$ python -q
>>> import numpy as np
>>> np.set_printoptions(precision=3, suppress=True, linewidth=100)
>>> rng = np.random.default_rng(886967)
>>> M = rng.normal(size=(18, 7))
>>> M = 20 * M / np.linalg.norm(M, axis=1, keepdims=True)
>>> print(M)
[[  0.686   8.395 -12.566  -3.295   1.593   0.989  12.521]
 [-13.297  -4.807   0.767  -2.91   -2.09   12.865  -4.598]
 [  2.062  14.853  -1.989   5.628  -6.675   8.729  -4.333]
 [ 10.441   3.39   -7.973  -6.102 -10.71    6.111  -5.16 ]
 [ 14.528  -3.107  -0.81   -3.916  10.043   4.713  -6.342]
 [ -8.999  -0.044   7.063  -5.175  -5.732 -12.309   7.615]
 [  5.255   1.581  -4.908  10.743  10.253   7.231  -8.542]
 [ -3.186   2.678  -3.86   -9.061 -14.578   7.968   3.107]
 [  9.65    5.248  -2.327   2.308  -7.942 -12.529   6.968]
 [ -0.286   8.58   -8.641  -1.55    7.654   1.374 -13.739]
 [  5.205   3.055 -10.85   12.258  -1.222   6.017   7.609]
 [-12.459   5.053   4.907   3.024  -2.745   0.074  13.36 ]
 [ -2.139   7.429  -5.119 -11.908   0.024   6.681 -11.296]
 [  3.777  -5.775 -12.54   -6.15    5.399  -7.536  -8.447]
 [ -8.902  -0.617  -3.15  -11.341   0.616  -4.432 -12.721]
 [ 14.494   1.792  -6.77   -5.497   0.043   9.694   4.082]
 [ -6.386   5.494   6.911   4.107 -14.869   3.934  -5.277]
 [ -9.365  -4.928   2.61    2.544  -0.481   7.938  14.543]]
>>> out = M + rng.integers(-2, 3, (18, 6)) @ rng.integers(-2, 3, (6, 7))
>>> print(out)
[[  5.686   8.395 -19.566  -8.295   1.593 -10.011  16.521]
 [ -6.297  -6.807  -1.233  -9.91   -5.09    4.865  -4.598]
 [ -9.938  14.853  -1.989  17.628  -2.675  13.729  -6.333]
 [ 14.441   3.39   -3.973 -10.102 -14.71    8.111  -5.16 ]
 [  8.528   4.893   9.19    2.084  14.043  15.713 -14.342]
 [-13.999   3.956  12.063  -0.175   0.268  -1.309   2.615]
 [ -0.745  -6.419  -2.908  16.743  10.253  13.231 -14.542]
 [ -5.186   2.678  -3.86   -7.061 -20.578   9.968  11.107]
 [ 16.65    7.248  -5.327  -4.692  -9.942 -17.529  12.968]
 [ -8.286   0.58   -4.641   6.45    3.654   6.374 -19.739]
 [  2.205  -0.945 -17.85   15.258   6.778   1.017   2.609]
 [-12.459  11.053   8.907   3.024  -4.745   0.074  13.36 ]
 [ -1.139   7.429  -1.119 -12.908  -0.976  10.681 -14.296]
 [ -0.223 -13.775 -20.54   -2.15    9.399 -16.536 -13.447]
 [-10.902  -2.617   1.85   -9.341  -6.384   1.568 -10.721]
 [ 16.494   5.792  -9.77   -7.497   7.043   9.694   4.082]
 [ -5.386  13.494  10.911   3.107 -15.869   1.934  -6.277]
 [ -6.365  -2.928  -0.39   -0.456  -4.481  -0.062  20.543]]
>>> print(out - M)
[[  5.   0.  -7.  -5.   0. -11.   4.]
 [  7.  -2.  -2.  -7.  -3.  -8.   0.]
 [-12.   0.   0.  12.   4.   5.  -2.]
 [  4.   0.   4.  -4.  -4.   2.   0.]
 [ -6.   8.  10.   6.   4.  11.  -8.]
 [ -5.   4.   5.   5.   6.  11.  -5.]
 [ -6.  -8.   2.   6.   0.   6.  -6.]
 [ -2.   0.   0.   2.  -6.   2.   8.]
 [  7.   2.  -3.  -7.  -2.  -5.   6.]
 [ -8.  -8.   4.   8.  -4.   5.  -6.]
 [ -3.  -4.  -7.   3.   8.  -5.  -5.]
 [  0.   6.   4.   0.  -2.   0.   0.]
 [  1.   0.   4.  -1.  -1.   4.  -3.]
 [ -4.  -8.  -8.   4.   4.  -9.  -5.]
 [ -2.  -2.   5.   2.  -7.   6.   2.]
 [  2.   4.  -3.  -2.   7.   0.   0.]
 [  1.   8.   4.  -1.  -1.  -2.  -1.]
 [  3.   2.  -3.  -3.  -4.  -8.   6.]]
>>> print(np.round(np.linalg.svd(out - M, compute_uv=False), 3) + 0)
[42.427 28.177 20.643 14.448 10.19   0.456  0.   ]
